% ipython --no-banner

In [1]: import numpy as np

In [2]: from numpy import linalg as LA

In [3]: np.set_printoptions(precision=2, suppress=True, linewidth=200)

In [4]: rnd = lambda a: np.round(a, 2) + 0

In [5]: data = np.loadtxt("dump.csv", delimiter=",")

In [6]: data
Out[6]: 
array([[ 1.97,  2.02,  2.05,  2.02,  2.01, -0.07, -0.98],
       [ 2.  ,  1.98,  1.98,  1.91,  1.98, -0.02, -1.02],
       [ 2.04,  1.94,  1.99,  2.06,  2.08,  0.01, -1.09],
       [ 1.93,  1.97,  1.95,  2.05,  2.  , -0.14, -1.02],
       [ 2.09,  2.07,  1.97,  2.05,  1.99, -0.01, -1.06],
       [ 1.91,  2.03,  1.93,  2.03,  2.03,  0.02, -1.12],
       [ 1.99,  2.  ,  1.96,  2.06,  2.02,  0.01, -1.03],
       [ 2.09,  2.  ,  2.  ,  1.99,  1.92, -0.07, -0.96],
       [ 2.07,  1.94,  2.  ,  2.01,  1.95, -0.08, -1.04],
       [ 1.99,  2.04,  2.  ,  1.98,  1.99,  0.06, -0.95],
       [ 1.97,  2.  ,  1.98,  2.07,  2.  , -0.06, -1.  ],
       [ 2.  ,  1.95,  2.02,  1.99,  1.97,  0.03, -0.88],
       [ 2.  ,  2.03,  2.  ,  2.11,  2.01,  0.03, -0.89],
       [ 1.96,  2.05,  2.03,  1.97,  2.  , -0.06, -0.95],
       [ 1.99,  2.05,  2.03,  2.04,  1.94,  0.01, -1.02],
       [ 2.03,  1.96,  1.94,  2.01,  2.07,  0.02, -1.01],
       [ 1.99,  1.95,  2.04,  2.04,  2.04,  0.08, -0.99],
       [ 2.01,  1.93,  1.93,  2.  ,  2.02,  0.05, -1.03],
       [ 1.92,  1.96,  1.98,  1.96,  2.07,  0.02, -0.98],
       [ 1.98,  2.02,  1.97,  1.97,  2.04, -0.04, -0.91],
       [ 2.  ,  2.  ,  2.04,  2.07,  1.99, -0.09, -1.  ],
       [ 1.92,  2.02,  2.01,  1.97,  2.1 ,  0.1 , -1.06],
       [ 2.01,  1.97,  1.95,  1.96,  2.06,  0.07, -1.05],
       [ 1.98,  2.02,  0.01, -0.99, -0.99, -2.04, -1.92],
       [ 2.03,  2.03, -0.02, -0.96, -0.93, -1.99, -2.03],
       [ 1.95,  1.91,  0.04, -1.01, -0.92, -2.  , -1.96],
       [ 1.96,  2.  ,  0.04, -0.97, -1.03, -2.15, -1.96],
       [ 2.01,  2.  , -0.01, -1.08, -0.98, -2.  , -2.04],
       [ 2.  ,  1.97, -0.01, -1.07, -1.11, -2.05, -1.94],
       [ 2.04,  2.  , -0.03, -0.95, -0.93, -2.02, -1.9 ],
       [ 1.97,  1.99, -0.02, -0.94, -0.99, -1.99, -2.07],
       [ 1.92,  2.01,  0.05, -1.03, -1.04, -2.01, -1.89],
       [ 1.99,  2.03, -0.02, -1.06, -1.06, -2.1 , -2.03],
       [ 1.99,  2.02,  0.12, -0.96, -1.05, -2.08, -1.99],
       [ 1.97,  1.99, -0.01, -0.98, -0.94, -2.07, -1.93],
       [ 1.98,  2.06, -0.03, -1.02, -1.01, -2.05, -1.98],
       [ 1.98,  2.02,  0.05, -1.  , -0.99, -1.94, -1.97],
       [ 2.07,  1.92, -0.01, -1.06, -0.99, -2.09, -2.04],
       [ 2.  ,  2.11,  0.04, -1.03, -1.08, -2.01, -2.  ],
       [ 1.98,  2.02,  0.1 , -1.  , -1.01, -1.96, -1.88],
       [ 2.  ,  1.99,  0.06, -0.95, -1.03, -1.92, -2.12],
       [ 1.92,  2.04, -0.02, -0.94, -1.01, -2.03, -1.89],
       [ 1.99,  1.98, -0.01, -1.03, -1.01, -2.05, -2.  ],
       [ 1.96,  2.07,  0.05, -1.05, -0.97, -2.01, -2.  ],
       [ 1.94,  2.  ,  0.06, -1.03, -1.01, -2.05, -1.92],
       [ 2.04,  1.96, -0.03, -0.94, -0.95, -1.95, -1.96]])

In [7]: T = np.stack([data, -2 * data, data[::-1]])

In [8]: print(LA.matrix_rank(T.reshape(3, -1)))
2

In [9]: LA.matrix_rank(T)
Out[9]: array([7, 7, 7])

In [10]: print((T @ data.T).shape)
(3, 46, 46)

In [11]: A = np.load("sample17.npy")

In [12]: A
Out[12]: 
array([[  0.28,   0.32,  -7.9 ,   8.29],
       [ -4.54,   6.  ,   1.11,  -5.29],
       [  3.03,  -4.01,  -5.27,   8.9 ],
       [  2.12,  -2.14,   8.12,  -8.87],
       [  2.72,  -0.79,   0.  ,  -2.62],
       [  4.57,  -1.12,  -2.  ,  -2.39],
       [  2.4 ,   2.38,  -8.38,   2.  ],
       [  4.2 ,  -5.67,   0.8 ,   2.75],
       [ -0.63,   8.51,  -7.41,  -5.61],
       [  0.61,   7.61,  -7.3 ,  -5.9 ],
       [ -7.22,   0.46,   0.27,   9.47],
       [  6.29,   0.67,  -8.31,  -0.88],
       [  0.01,   3.48,  -2.61,  -3.19],
       [  2.7 ,  -2.22,  -1.72,   1.9 ],
       [ -0.92,   4.7 , -10.6 ,   5.38],
       [  0.  ,  -7.7 ,  11.16,   0.62],
       [ -3.02,  10.3 ,  -7.63,  -5.02],
       [  3.88,   5.99, -11.11,  -3.54],
       [  2.75,   4.13,  -0.89, -10.3 ],
       [ -0.27,  -5.91,   1.12,   9.71],
       [  2.7 ,   1.3 ,  -4.3 ,  -1.29],
       [  1.48,   2.9 , -10.42,   4.8 ],
       [  0.89,   0.9 ,   3.67,  -7.31],
       [ -1.22,  -0.52,  -1.8 ,   4.78],
       [ -4.47,   7.39,   2.8 ,  -9.76],
       [  2.09,   3.51,   1.22, -10.83],
       [  0.58,   0.6 ,  -2.1 ,   0.49],
       [ -1.83,  -2.5 ,  -1.38,   8.8 ],
       [  3.3 ,   5.38,  -8.99,  -4.  ],
       [ -2.13,   2.83,  -0.35,  -1.4 ],
       [ -7.19,  -2.31,  10.61,   2.37],
       [  1.16,  -5.78,   0.97,   7.41],
       [  0.88,  -4.75,  -3.1 ,  10.69]])

In [13]: Uu, sigma, VT = LA.svd(A)

In [14]: print(np.argmax(sigma[:-1] / (sigma[1:] + 1e-6)) + 1)
3

In [15]: Y = Uu[:, :3] @ np.diag(sigma[:3]) @ VT[:3]

In [16]: print(LA.matrix_rank(A, rtol=0.05))
3

In [17]: rnd(np.abs(A - Y).max())
Out[17]: np.float64(0.04)

In [18]: rng = np.random.default_rng(652)

In [19]: z = rng.permutation(7)

In [20]: Y = data[:, z] * rng.choice([-1, 1], 7)

In [21]: Y
Out[21]: 
array([[-2.02,  0.07,  2.01, -1.97,  0.98,  2.05,  2.02],
       [-1.98,  0.02,  1.98, -2.  ,  1.02,  1.98,  1.91],
       [-1.94, -0.01,  2.08, -2.04,  1.09,  1.99,  2.06],
       [-1.97,  0.14,  2.  , -1.93,  1.02,  1.95,  2.05],
       [-2.07,  0.01,  1.99, -2.09,  1.06,  1.97,  2.05],
       [-2.03, -0.02,  2.03, -1.91,  1.12,  1.93,  2.03],
       [-2.  , -0.01,  2.02, -1.99,  1.03,  1.96,  2.06],
       [-2.  ,  0.07,  1.92, -2.09,  0.96,  2.  ,  1.99],
       [-1.94,  0.08,  1.95, -2.07,  1.04,  2.  ,  2.01],
       [-2.04, -0.06,  1.99, -1.99,  0.95,  2.  ,  1.98],
       [-2.  ,  0.06,  2.  , -1.97,  1.  ,  1.98,  2.07],
       [-1.95, -0.03,  1.97, -2.  ,  0.88,  2.02,  1.99],
       [-2.03, -0.03,  2.01, -2.  ,  0.89,  2.  ,  2.11],
       [-2.05,  0.06,  2.  , -1.96,  0.95,  2.03,  1.97],
       [-2.05, -0.01,  1.94, -1.99,  1.02,  2.03,  2.04],
       [-1.96, -0.02,  2.07, -2.03,  1.01,  1.94,  2.01],
       [-1.95, -0.08,  2.04, -1.99,  0.99,  2.04,  2.04],
       [-1.93, -0.05,  2.02, -2.01,  1.03,  1.93,  2.  ],
       [-1.96, -0.02,  2.07, -1.92,  0.98,  1.98,  1.96],
       [-2.02,  0.04,  2.04, -1.98,  0.91,  1.97,  1.97],
       [-2.  ,  0.09,  1.99, -2.  ,  1.  ,  2.04,  2.07],
       [-2.02, -0.1 ,  2.1 , -1.92,  1.06,  2.01,  1.97],
       [-1.97, -0.07,  2.06, -2.01,  1.05,  1.95,  1.96],
       [-2.02,  2.04, -0.99, -1.98,  1.92,  0.01, -0.99],
       [-2.03,  1.99, -0.93, -2.03,  2.03, -0.02, -0.96],
       [-1.91,  2.  , -0.92, -1.95,  1.96,  0.04, -1.01],
       [-2.  ,  2.15, -1.03, -1.96,  1.96,  0.04, -0.97],
       [-2.  ,  2.  , -0.98, -2.01,  2.04, -0.01, -1.08],
       [-1.97,  2.05, -1.11, -2.  ,  1.94, -0.01, -1.07],
       [-2.  ,  2.02, -0.93, -2.04,  1.9 , -0.03, -0.95],
       [-1.99,  1.99, -0.99, -1.97,  2.07, -0.02, -0.94],
       [-2.01,  2.01, -1.04, -1.92,  1.89,  0.05, -1.03],
       [-2.03,  2.1 , -1.06, -1.99,  2.03, -0.02, -1.06],
       [-2.02,  2.08, -1.05, -1.99,  1.99,  0.12, -0.96],
       [-1.99,  2.07, -0.94, -1.97,  1.93, -0.01, -0.98],
       [-2.06,  2.05, -1.01, -1.98,  1.98, -0.03, -1.02],
       [-2.02,  1.94, -0.99, -1.98,  1.97,  0.05, -1.  ],
       [-1.92,  2.09, -0.99, -2.07,  2.04, -0.01, -1.06],
       [-2.11,  2.01, -1.08, -2.  ,  2.  ,  0.04, -1.03],
       [-2.02,  1.96, -1.01, -1.98,  1.88,  0.1 , -1.  ],
       [-1.99,  1.92, -1.03, -2.  ,  2.12,  0.06, -0.95],
       [-2.04,  2.03, -1.01, -1.92,  1.89, -0.02, -0.94],
       [-1.98,  2.05, -1.01, -1.99,  2.  , -0.01, -1.03],
       [-2.07,  2.01, -0.97, -1.96,  2.  ,  0.05, -1.05],
       [-2.  ,  2.05, -1.01, -1.94,  1.92,  0.06, -1.03],
       [-1.96,  1.95, -0.95, -2.04,  1.96, -0.03, -0.94]])

In [22]: Uu, _, VT = LA.svd(data.T @ Y)

In [23]: print(rnd(LA.lstsq(data, Y)[0]))
[[ 0.  0.  0. -1.  0.  0.  0.]
 [-1.  0.  0.  0.  0.  0.  0.]
 [ 0.  0.  0.  0.  0.  1.  0.]
 [ 0.  0.  0.  0.  0.  0.  1.]
 [ 0.  0.  1.  0.  0.  0.  0.]
 [ 0. -1.  0.  0.  0.  0.  0.]
 [ 0.  0.  0.  0. -1.  0.  0.]]
